% python3 -q
>>> import numpy as np
>>> np.set_printoptions(suppress=True, linewidth=120)
>>> W0 = np.loadtxt("m.csv", delimiter=",")
>>> W0
array([[-3.,  1.,  3.],
       [-6.,  1.,  4.],
       [-3.,  0.,  6.],
       [-6., -2.,  4.],
       [-6., -1.,  4.],
       [-8.,  1.,  1.],
       [-6.,  2., -2.],
       [-4.,  4., -5.],
       [-3.,  3., -5.],
       [-4.,  6., -3.],
       [-6.,  5., -3.],
       [-4.,  5., -3.],
       [-5.,  8., -4.],
       [-5., 11., -1.],
       [-5.,  9., -1.],
       [-6.,  7., -2.],
       [-6.,  8., -5.],
       [-5.,  6., -2.],
       [-8.,  5., -2.],
       [-7.,  6., -5.],
       [-6.,  6., -3.]])
>>> dist = np.linalg.norm(W0[:, None] - W0[None], axis=-1)
>>> dist[:5, :5].round(2)
array([[0.  , 3.16, 3.16, 4.36, 3.74],
       [3.16, 0.  , 3.74, 3.  , 2.  ],
       [3.16, 3.74, 0.  , 4.12, 3.74],
       [4.36, 3.  , 4.12, 0.  , 1.  ],
       [3.74, 2.  , 3.74, 1.  , 0.  ]])
>>> dist.shape
(21, 21)
>>> np.flatnonzero(dist[5] < dist.mean() / 2)
array([5])
>>> O, evecs = np.linalg.qr(W0[:, :1])[0], np.linalg.qr(W0[:, 1:])[0]
>>> sig = np.linalg.svd(O.T @ evecs, compute_uv=False)
>>> sig.round(2)
array([0.8])
>>> np.round(np.linalg.norm(O @ O.T - evecs @ evecs.T, 2), 2)
np.float64(1.0)
>>> proj = W0 @ np.linalg.solve(W0.T @ W0, W0.T)
>>> np.round(proj @ W0[:, 0], 2)
array([-3., -6., -3., -6., -6., -8., -6., -4., -3., -4., -6., -4., -5., -5., -5., -6., -6., -5., -8., -7., -6.])
>>> np.linalg.matrix_rank(np.eye(21) - proj)
np.int64(18)
>>> np.round(np.linalg.eigvalsh(proj), 2) + 0
array([0., 0., 0., 0., 0., 0., 0., 0., 0., 0., 0., 0., 0., 0., 0., 0., 0., 0., 1., 1., 1.])
>>> round(np.trace(proj), 2)
np.float64(3.0)
>>> arr = np.load("test0.npy")
>>> arr
array([[-0.95,  1.  ,  2.  , -5.  , -1.  ],
       [ 5.  , -3.95, -1.  ,  5.  ,  5.  ],
       [-3.  ,  1.  , -3.95, -2.  ,  4.  ],
       [ 4.  ,  5.  , -5.  , -1.95, -5.  ],
       [-1.  ,  1.  ,  2.  , -5.  , -0.95]])
>>> A2 = np.array([[4, 2], [-1, -2]])
>>> basis = np.kron(A2, arr)
>>> basis.shape
(10, 10)
>>> round(float(np.linalg.norm(basis, 2)), 2), np.round(np.linalg.norm(A2, 2) * np.linalg.norm(arr, 2), 2)
(59.6, np.float64(59.6))
>>> Xc = (W0 - W0.mean(axis=0)) / W0.std(axis=0)
>>> np.argwhere(np.abs(Xc) > 2)
array([[2, 2]])
>>> np.round(Xc.std(axis=0), 2)
array([1., 1., 1.])
>>> b = np.linalg.lstsq(np.delete(Xc, 2, axis=1), Xc[:, 2])[0]
>>> np.abs(b).argmax()
np.int64(1)
>>> b.round(2)
array([ 0.03, -0.68])
>>> round(1 - np.var(Xc[:, 2] - np.delete(Xc, 2, axis=1) @ b), 2)
np.float64(0.47)
>>> F = np.load("layer13.npy")
>>> F
array([[-2.13, -3.67,  0.11],
       [ 1.46,  0.59, -0.25],
       [-0.79,  0.26, -0.29],
       [-0.92,  6.72,  0.12],
       [ 1.55, -2.95,  0.34],
       [ 0.33,  0.71, -0.18],
       [-0.11,  1.23,  0.15],
       [ 0.51, -5.76,  0.02],
       [ 0.93,  2.61, -0.17],
       [ 0.53,  8.28,  0.09],
       [ 0.11, -2.23,  0.25],
       [-0.54, -1.36, -0.12],
       [-0.1 ,  3.41,  0.32],
       [-1.16,  5.34,  0.17],
       [ 0.53, -1.05,  0.16],
       [-0.85,  3.01, -0.01],
       [-0.27,  7.71,  0.28],
       [-2.13, -2.95, -0.01],
       [ 2.24,  0.47,  0.  ],
       [ 0.48, -5.64,  0.03],
       [ 1.33, -1.67,  0.03],
       [-0.66,  3.89,  0.05],
       [-0.71, -4.66, -0.2 ],
       [ 0.43,  5.9 , -0.07]])
>>> Xc = F - F.mean(axis=0)
>>> evecs = np.linalg.svd(Xc)[2][:2]
>>> A2 = Xc - Xc @ evecs.T @ evecs
>>> round(np.linalg.norm(A2) / np.linalg.norm(Xc), 2)
np.float64(0.04)
>>> np.round(np.diag(evecs.T @ evecs), 2) + 0
array([1., 1., 0.])
>>> np.round((Xc @ evecs.T).std(axis=0), 2)
array([4.06, 1.07])
>>> np.round(np.cov(Xc @ evecs.T, rowvar=False), 2) + 0
array([[17.23,  0.  ],
       [ 0.  ,  1.19]])
